$ python -q
>>> import numpy as np
>>> np.set_printoptions(suppress=True, linewidth=120)
>>> data = np.loadtxt("x.csv", delimiter=",")
>>> data
array([[0., 0., 0.],
       [5., 4., 0.],
       [5., 3., 4.]])
>>> round(float(np.linalg.norm(data, "nuc")), 2)
11.97
>>> round(np.linalg.norm(data) ** 2 / np.linalg.norm(data, 2) ** 2, 2)
np.float64(1.1)
>>> np.linalg.norm(data, axis=1).argmax()
np.int64(2)
>>> round(np.linalg.norm(data, 2), 2)
np.float64(9.1)
>>> np.round(np.linalg.norm(data[1] - data[0]), 2)
np.float64(6.4)
>>> data[1] @ data[0]
np.float64(0.0)
>>> np.linalg.lstsq(data[:-1].T, data[-1])[2]
np.int32(1)
>>> W = np.array([[2, 3, 2, 0], [1, 3, 3, 2], [2, 0, 1, 2]])
>>> c = np.array([3, 1, 1, -1])
>>> hid = np.maximum(data @ W + c, 0)
>>> np.linalg.matrix_rank(hid)
np.int64(3)
>>> hid
array([[ 3.,  1.,  1.,  0.],
       [17., 28., 23.,  7.],
       [24., 25., 24., 13.]])
>>> W2 = np.array([[2, 2, 3], [-2, 0, -2], [2, 0, 3], [1, -1, -3]])
>>> W @ W2
array([[2, 4, 6],
       [4, 0, 0],
       [8, 2, 3]])
>>> K = np.array([[-3.0, 0.0, 0.0], [0.0, 1.0, 0.0], [0.0, 0.0, 0.0]])
>>> (K + K.T) / 2
array([[-3.,  0.,  0.],
       [ 0.,  1.,  0.],
       [ 0.,  0.,  0.]])
>>> np.round(np.sort(np.abs(np.linalg.eigvals(K))), 2)
array([0., 1., 3.])
>>> np.round(np.linalg.matrix_power(K, 2), 2)
array([[9., 0., 0.],
       [0., 1., 0.],
       [0., 0., 0.]])
>>> round(np.abs(np.linalg.eigvals(K)).max(), 2)
np.float64(3.0)
>>> np.allclose(K, K.T)
True
>>> K @ K
array([[9., 0., 0.],
       [0., 1., 0.],
       [0., 0., 0.]])
>>> rng = np.random.default_rng(342284)
>>> idx = rng.permutation(3)
>>> idx
array([2, 0, 1])
>>> B = K[idx][:, idx]
>>> np.trace(B)
np.float64(-2.0)
>>> np.allclose(B, K)
False
>>> M = np.eye(3, dtype=int)[rng.permutation(3)] * np.array([-3, 4, 1])
>>> M
array([[ 0,  4,  0],
       [-3,  0,  0],
       [ 0,  0,  1]])
>>> proj = np.triu(np.array([[-1, 2, 3], [0, 1, -1], [2, 0, -1]]), 1) + np.eye(3)
>>> B = proj @ M @ np.linalg.inv(proj)
>>> proj @ M - M @ proj
array([[-6.,  0.,  7.],
       [ 0.,  6.,  8.],
       [ 0.,  0.,  0.]])
>>> round(float(np.linalg.det(B)), 2)
12.0
>>> np.trace(M)
np.int64(1)
>>> np.round(np.abs(np.linalg.eigvals(M)).max(), 2)
np.float64(3.46)
>>> np.allclose(M, M.T)
False
>>> r0 = np.array([3, 2])
>>> np.convolve(M[0], r0)
array([ 0, 12,  8,  0])
>>> np.correlate(M[0], M[2], "full")
array([0, 4, 0, 0, 0])
>>> np.array([np.convolve(row, r0, "same") for row in M])
array([[ 0, 12,  8],
       [-9, -6,  0],
       [ 0,  0,  3]])
>>> r0 = np.array([-4, -4, 4])
>>> B = M + np.outer(r0, np.eye(3)[0])
>>> np.linalg.matrix_rank(np.linalg.inv(B) - np.linalg.inv(M), tol=1e-8)
np.int64(1)
>>> round(np.linalg.det(B) / np.linalg.det(M), 2), np.round(1 + np.linalg.solve(M, r0)[0], 2)
(np.float64(2.33), np.float64(2.33))
>>> np.linalg.matrix_rank(B - M)
np.int64(1)
>>> idx = rng.permutation(3)
>>> B = M[:, idx] * rng.choice([-1, 1], 3)
>>> B
array([[0, 4, 0],
       [3, 0, 0],
       [0, 0, 1]])
>>> Uu, _, Vt = np.linalg.svd(M.T @ B)
>>> idx
array([0, 1, 2])
>>> Uu @ Vt
array([[-1.,  0.,  0.],
       [ 0.,  1.,  0.],
       [ 0.,  0.,  1.]])
>>> feats = np.array([[-1.0, 0.0, 0.0, 0.0],
...     [0.0, 1.0, 0.0, 0.0],
...     [0.0, 0.0, 1.0, 0.0],
...     [0.0, 0.0, 0.0, -1.0]])
>>> feats
array([[-1.,  0.,  0.,  0.],
       [ 0.,  1.,  0.,  0.],
       [ 0.,  0.,  1.,  0.],
       [ 0.,  0.,  0., -1.]])
>>> vec = np.array([0, -3, -1, 1])
>>> h1 = np.maximum(feats @ vec, 0)
>>> np.maximum(feats @ (3 * vec), 0)
array([0., 0., 0., 0.])
>>> feats.T @ h1
array([0., 0., 0., 0.])
>>> np.flatnonzero(h1 > 1e-9)
array([], dtype=int64)
>>> W0 = np.load("run6.npy")
>>> W0
array([[ 21.  , -10.76, -14.83],
       [ 14.59,  13.28,  15.35],
       [ 38.5 , -11.24, -10.86],
       [ 37.97, -11.15, -11.91],
       [ 14.63,  13.76,  15.86],
       [ 13.17,  15.29,  15.93],
       [ 39.1 ,  -9.63, -11.02],
       [ 23.15,  -9.42, -13.08],
       [ 15.16,  12.94,  16.25],
       [ 14.58,  12.65,  17.83],
       [ 13.08,  14.48,  15.85],
       [ 38.06,  -8.11, -11.92],
       [ 35.5 , -10.37, -11.11],
       [ 13.1 ,  12.28,  16.07],
       [ 12.19,  12.77,  16.29],
       [ 35.8 ,  -8.03, -13.4 ],
       [ 23.15, -11.04, -14.42],
       [ 21.96, -10.3 , -14.37],
       [ 14.29,  13.16,  16.95],
       [ 22.48, -10.92, -13.77],
       [ 36.57, -10.11, -10.89],
       [ 23.43,  -9.15, -14.15],
       [ 11.96,  12.99,  15.96],
       [ 36.06,  -8.83, -10.96],
       [ 21.2 ,  -9.67, -14.2 ],
       [ 13.28,  13.58,  17.9 ],
       [ 21.76, -11.6 , -15.65],
       [ 23.55, -12.14, -14.45],
       [ 13.4 ,  12.79,  16.05],
       [ 22.06, -10.18, -14.3 ],
       [ 22.23,  -9.71, -13.31]])
>>> W2 = W0[[2, 21]].astype(float)
>>> for _ in range(6):
...     idx = np.linalg.norm(W0[:, None] - W2, axis=-1).argmin(axis=1)
...     W2 = np.array([W0[idx == j].mean(axis=0) for j in range(2)])
... 
>>> idx
array([0, 1, 0, 0, 1, 1, 0, 0, 1, 1, 1, 0, 0, 1, 1, 0, 0, 0, 1, 0, 0, 0, 1, 0, 0, 1, 0, 0, 1, 0, 0])
>>> W2.round(2)
array([[ 28.61, -10.12, -13.08],
       [ 13.62,  13.33,  16.36]])
>>> Q, R = np.linalg.qr(W0)
>>> np.round(Q @ R, 2)
array([[ 21.  , -10.76, -14.83],
       [ 14.59,  13.28,  15.35],
       [ 38.5 , -11.24, -10.86],
       [ 37.97, -11.15, -11.91],
       [ 14.63,  13.76,  15.86],
       [ 13.17,  15.29,  15.93],
       [ 39.1 ,  -9.63, -11.02],
       [ 23.15,  -9.42, -13.08],
       [ 15.16,  12.94,  16.25],
       [ 14.58,  12.65,  17.83],
       [ 13.08,  14.48,  15.85],
       [ 38.06,  -8.11, -11.92],
       [ 35.5 , -10.37, -11.11],
       [ 13.1 ,  12.28,  16.07],
       [ 12.19,  12.77,  16.29],
       [ 35.8 ,  -8.03, -13.4 ],
       [ 23.15, -11.04, -14.42],
       [ 21.96, -10.3 , -14.37],
       [ 14.29,  13.16,  16.95],
       [ 22.48, -10.92, -13.77],
       [ 36.57, -10.11, -10.89],
       [ 23.43,  -9.15, -14.15],
       [ 11.96,  12.99,  15.96],
       [ 36.06,  -8.83, -10.96],
       [ 21.2 ,  -9.67, -14.2 ],
       [ 13.28,  13.58,  17.9 ],
       [ 21.76, -11.6 , -15.65],
       [ 23.55, -12.14, -14.45],
       [ 13.4 ,  12.79,  16.05],
       [ 22.06, -10.18, -14.3 ],
       [ 22.23,  -9.71, -13.31]])
>>> np.round(Q.T @ Q, 2) + 0
array([[1., 0., 0.],
       [0., 1., 0.],
       [0., 0., 1.]])
>>> np.allclose(R.T @ R, W0.T @ W0)
True
>>> Q.shape, R.shape
((31, 3), (3, 3))
>>> theta = np.radians(78)
>>> R = np.eye(3)
>>> R[1, 1] = R[2, 2] = np.cos(theta)
>>> R[1, 2], R[2, 1] = -np.sin(theta), np.sin(theta)
>>> R.round(2)
array([[ 1.  ,  0.  ,  0.  ],
       [ 0.  ,  0.21, -0.98],
       [ 0.  ,  0.98,  0.21]])
>>> B = M @ R.T
>>> np.allclose(M @ M.T, B @ B.T)
True
>>> np.allclose(np.linalg.norm(M, axis=1), np.linalg.norm(B, axis=1))
True
>>> round(np.log10(np.linalg.cond(W0)))
1
>>> np.argsort(-np.linalg.norm(W0, axis=0).round(6), kind="stable")[:3]
array([0, 2, 1])
>>> [round(float(x), 2) for x in np.linalg.svd(W0, compute_uv=False)[:3]]
[146.53, 89.16, 5.7]
>>> np.linalg.matrix_rank(W0, rtol=0.1)
np.int64(2)
>>> Xc = W0 - W0.mean(axis=0)
>>> Uu, sv, Vt = np.linalg.svd(Xc, full_matrices=False)
>>> np.abs(Uu[:, 0]).argmax()
np.int64(25)
>>> np.round(Vt[0] * np.sign(Vt[0, np.abs(Vt[0]).argmax()]), 2)
array([-0.39,  0.58,  0.72])
>>> np.abs(Vt[0]).argmax()
np.int64(2)
>>> np.searchsorted(np.cumsum(sv ** 2) / (sv ** 2).sum(), 0.9) + 1
np.int64(1)
>>> np.round(Xc.mean(axis=0), 2) + 0
array([0., 0., 0.])
>>> np.linalg.matrix_rank(Xc)
np.int64(3)
>>> X = np.load("sample15.npy")
>>> X
array([[-3.59,  3.19, -4.64, -5.12],
       [ 7.2 , -2.5 ,  2.8 , 13.08],
       [-3.33,  1.39, -3.22, -4.59],
       [-2.69, -0.37,  2.01, -6.57],
       [ 1.49, -1.4 ,  3.59,  0.81],
       [ 1.48, -2.27,  2.38,  2.31],
       [ 5.45, -3.21,  4.19,  8.89],
       [ 1.17, -1.9 ,  2.97,  1.04],
       [ 0.91,  2.47, -4.55,  4.01],
       [ 6.6 , -2.72,  4.59, 10.6 ],
       [ 1.18, -1.06,  0.22,  2.8 ],
       [ 0.31,  1.42, -3.98,  3.01],
       [ 0.32,  1.02, -2.61,  2.15]])
>>> Xc = X - X.mean(axis=0)
>>> Uu, sv, Vt = np.linalg.svd(Xc, full_matrices=False)
>>> np.abs(Vt[0]).argmax()
np.int64(3)
>>> np.round(Vt[0] * np.sign(Vt[0, np.abs(Vt[0]).argmax()]), 2)
array([ 0.48, -0.23,  0.32,  0.79])
>>> np.searchsorted(np.cumsum(sv ** 2) / (sv ** 2).sum(), 0.9) + 1
np.int64(2)
>>> np.abs(Uu[:, 0]).argmax()
np.int64(1)
